$ ipython --no-banner

In [1]: import numpy as np

In [2]: from numpy import linalg as LA

In [3]: np.set_printoptions(precision=2, suppress=True, linewidth=100)

In [4]: def rnd(a):
   ...:     return np.round(a, 2) + 0
   ...: 

In [5]: rng = np.random.default_rng(448178)

In [6]: K = np.array([[0, 1, -1, -2, -1, -1], [3, 0, -1, -1, -1, 0], [1, -3, -1, 2, 0, -3]]) * (rng.random((3, 6)) < 0.3)

In [7]: K
Out[7]: 
array([[ 0,  0,  0,  0,  0,  0],
       [ 0,  0,  0, -1,  0,  0],
       [ 0,  0,  0,  0,  0, -3]])

In [8]: # looks like rank 2

In [9]: def softmax(z):
   ...:     e = np.exp(z - z.max(axis=-1, keepdims=True))
   ...:     return e / e.sum(axis=-1, keepdims=True)
   ...: 

In [10]: rnd(softmax(K[1]))
Out[10]: array([0.19, 0.19, 0.19, 0.07, 0.19, 0.19])

In [11]: rnd(softmax(10 * K[1]))
Out[11]: array([0.2, 0.2, 0.2, 0. , 0.2, 0.2])

In [12]: rnd(softmax(K[1] + -3))
Out[12]: array([0.19, 0.19, 0.19, 0.07, 0.19, 0.19])

In [13]: S = K @ K.T / np.sqrt(6)

In [14]: rnd(softmax(S))
Out[14]: 
array([[0.33, 0.33, 0.33],
       [0.29, 0.43, 0.29],
       [0.02, 0.02, 0.95]])

In [15]: softmax(S).round(6).argmax(axis=1)
Out[15]: array([0, 1, 2])

In [16]: rnd(softmax(S)[1] @ K)
Out[16]: array([ 0.  ,  0.  ,  0.  , -0.43,  0.  , -0.86])

In [17]: r = LA.matrix_rank(K)

In [18]: r
Out[18]: np.int64(2)

In [19]: ns = LA.svd(K)[2][r:].T

In [20]: [int(LA.matrix_rank(K[:, :j + 1])) for j in range(6)]
Out[20]: [0, 0, 0, 1, 1, 2]

In [21]: ns.shape
Out[21]: (6, 4)

In [22]: W0 = np.load("data.npy")

In [23]: W0
Out[23]: 
array([[ 0,  4,  2],
       [ 5,  5,  5],
       [ 2,  5,  5],
       [ 2,  4,  1],
       [ 0,  5,  5],
       [ 2,  3,  1],
       [ 0,  5,  1],
       [15, 19, 17]])

In [24]: # row 7 dominates

In [25]: theta = np.radians(180)

In [26]: r_ = np.eye(3)

In [27]: r_[0, 0] = r_[2, 2] = np.cos(theta)

In [28]: r_[0, 2], r_[2, 0] = -np.sin(theta), np.sin(theta)

In [29]: rnd(r_)
Out[29]: 
array([[-1.,  0.,  0.],
       [ 0.,  1.,  0.],
       [ 0.,  0., -1.]])

In [30]: A2 = W0 @ r_.T

In [31]: np.allclose(W0 @ W0.T, A2 @ A2.T)
Out[31]: True

In [32]: rnd(LA.det(r_)), np.trace(r_)
Out[32]: (np.float64(1.0), np.float64(-1.0))

In [33]: rnd(A2)
Out[33]: 
array([[  0.,   4.,  -2.],
       [ -5.,   5.,  -5.],
       [ -2.,   5.,  -5.],
       [ -2.,   4.,  -1.],
       [  0.,   5.,  -5.],
       [ -2.,   3.,  -1.],
       [  0.,   5.,  -1.],
       [-15.,  19., -17.]])

In [34]: np.abs(A2 - W0).max(axis=0)
Out[34]: array([30.,  0., 34.])

In [35]: F = np.load("test17.npy")

In [36]: F
Out[36]: 
array([[-3.,  1.,  0.,  0.,  0.],
       [ 0., -3.,  1.,  0.,  0.],
       [ 0.,  0., -3.,  1.,  0.],
       [ 0.,  0.,  0., -3.,  1.],
       [ 0.,  0.,  0.,  0., -3.]])

In [37]: # triangular: eigenvalues sit on the diagonal

In [38]: lab = rng.permutation(5)

In [39]: lab
Out[39]: array([0, 3, 1, 4, 2])

In [40]: A2 = F[lab][:, lab]

In [41]: np.allclose(A2, F)
Out[41]: False

In [42]: np.trace(A2)
Out[42]: np.float64(-15.0)

In [43]: rnd(LA.det(A2)), rnd(LA.det(F[lab]))
Out[43]: (np.float64(-243.0), np.float64(243.0))

In [44]: A2
Out[44]: 
array([[-3.,  0.,  1.,  0.,  0.],
       [ 0., -3.,  0.,  1.,  0.],
       [ 0.,  0., -3.,  0.,  1.],
       [ 0.,  0.,  0., -3.,  0.],
       [ 0.,  1.,  0.,  0., -3.]])

In [45]: rnd(LA.eigvals(F))
Out[45]: array([-3., -3., -3., -3., -3.])

In [46]: rnd(LA.det(F[::-1]))
Out[46]: np.float64(-243.0)

In [47]: rnd(LA.det(F.T))
Out[47]: np.float64(-243.0)

In [48]: x0 = np.array([0, 2, 0, 1, 2])

In [49]: rhs = F @ x0

In [50]: coef, lr = np.zeros(5), 1 / LA.norm(F, 2) ** 2

In [51]: for i in range(3):
    ...:     coef -= lr * F.T @ (F @ coef - rhs)
    ...:     if i % 1 == 0: print(i, round(LA.norm(F @ coef - rhs), 2))
    ...: 
0 3.48
1 2.2
2 1.48

In [52]: rnd(LA.cond(F))
Out[52]: np.float64(1.79)

In [53]: x0 = np.array([8, 7, 3, 0, -7])

In [54]: np.sign((F @ x0).round(6))
Out[54]: array([-1., -1., -1., -1.,  1.])

In [55]: LA.norm(F @ x0) <= LA.norm(F, 2) * LA.norm(x0) + 1e-9
Out[55]: np.True_

In [56]: F * x0
Out[56]: 
array([[-24.,   7.,   0.,   0.,  -0.],
       [  0., -21.,   3.,   0.,  -0.],
       [  0.,   0.,  -9.,   0.,  -0.],
       [  0.,   0.,   0.,  -0.,  -7.],
       [  0.,   0.,   0.,   0.,  21.]])

In [57]: F @ (2 * x0)
Out[57]: array([-34., -36., -18., -14.,  42.])

In [58]: F @ np.ones(5)
Out[58]: array([-2., -2., -2., -2., -3.])

In [59]: x0 = np.array([2, -2, 2, -1, -2])

In [60]: rhs = F @ x0

In [61]: rhs
Out[61]: array([-8.,  8., -7.,  1.,  6.])

In [62]: rnd(LA.solve(F.T, F[3]))
Out[62]: array([0., 0., 0., 1., 0.])

In [63]: rnd(LA.solve(F, -1 * rhs))
Out[63]: array([-2.,  2., -2.,  1.,  2.])

In [64]: M = np.array([[-5, -4, -3, -2, 4, 3, 0],
    ...:     [2, 0, -2, 3, -5, 1, 2],
    ...:     [0, -4, -1, 3, -1, -4, -5],
    ...:     [-5, -3, -2, 4, 2, -3, -2],
    ...:     [-3, -1, -3, 2, -5, -5, -2]]) * (rng.random((5, 7)) < 0.3)

In [65]: M
Out[65]: 
array([[ 0, -4,  0,  0,  4,  3,  0],
       [ 2,  0, -2,  0,  0,  0,  0],
       [ 0,  0, -1,  0,  0,  0, -5],
       [-5,  0,  0,  0,  2,  0,  0],
       [ 0,  0,  0,  0,  0, -5,  0]])

In [66]: rnd(softmax(10 * M[4]))
Out[66]: array([0.17, 0.17, 0.17, 0.17, 0.17, 0.  , 0.17])

In [67]: S = M @ M.T / np.sqrt(7)

In [68]: rnd(softmax(S + np.triu(np.full(S.shape, -np.inf), 1)))
Out[68]: 
array([[1.  , 0.  , 0.  , 0.  , 0.  ],
       [0.05, 0.95, 0.  , 0.  , 0.  ],
       [0.  , 0.  , 1.  , 0.  , 0.  ],
       [0.  , 0.  , 0.  , 1.  , 0.  ],
       [0.  , 0.  , 0.  , 0.  , 1.  ]])

In [69]: rnd(softmax(S)[4] @ M)
Out[69]: array([ 0.,  0.,  0.,  0.,  0., -5.,  0.])

In [70]: U, sv, VT = LA.svd(M, full_matrices=False)

In [71]: rnd(sv / sv[0])
Out[71]: array([1.  , 0.78, 0.71, 0.54, 0.26])

In [72]: np.allclose(U * sv @ VT, M)
Out[72]: True

In [73]: rnd(np.abs(VT[0]))
Out[73]: array([0.24, 0.46, 0.02, 0.  , 0.55, 0.66, 0.  ])

In [74]: rnd(VT @ VT.T)
Out[74]: 
array([[1., 0., 0., 0., 0.],
       [0., 1., 0., 0., 0.],
       [0., 0., 1., 0., 0.],
       [0., 0., 0., 1., 0.],
       [0., 0., 0., 0., 1.]])

In [75]: rnd(np.sqrt((sv ** 2).sum())), rnd(LA.norm(M))
Out[75]: (np.float64(11.36), np.float64(11.36))

In [76]: (sv > 1e-8).sum()
Out[76]: np.int64(5)

In [77]: A2 = M + rng.integers(-2, 3, (5, 4)) @ rng.integers(-2, 3, (4, 7))

In [78]: A2
Out[78]: 
array([[-2, -5,  2, -7, -4,  2, -5],
       [ 5,  5, -4, -3, -1, -1, -4],
       [ 2,  0, -3, -7,  4, -7, -6],
       [ 0,  4,  4,  6, -3,  5, -6],
       [ 0, -3,  4,  8,  0, -1,  2]])

In [79]: LA.matrix_rank(A2 - M, tol=1e-8)
Out[79]: np.int64(4)

In [80]: A2 - M
Out[80]: 
array([[-2, -1,  2, -7, -8, -1, -5],
       [ 3,  5, -2, -3, -1, -1, -4],
       [ 2,  0, -2, -7,  4, -7, -1],
       [ 5,  4,  4,  6, -5,  5, -6],
       [ 0, -3,  4,  8,  0,  4,  2]])

In [81]: rnd(LA.svd(A2 - M, compute_uv=False))
Out[81]: array([17.76, 14.26,  9.36,  4.21,  0.  ])
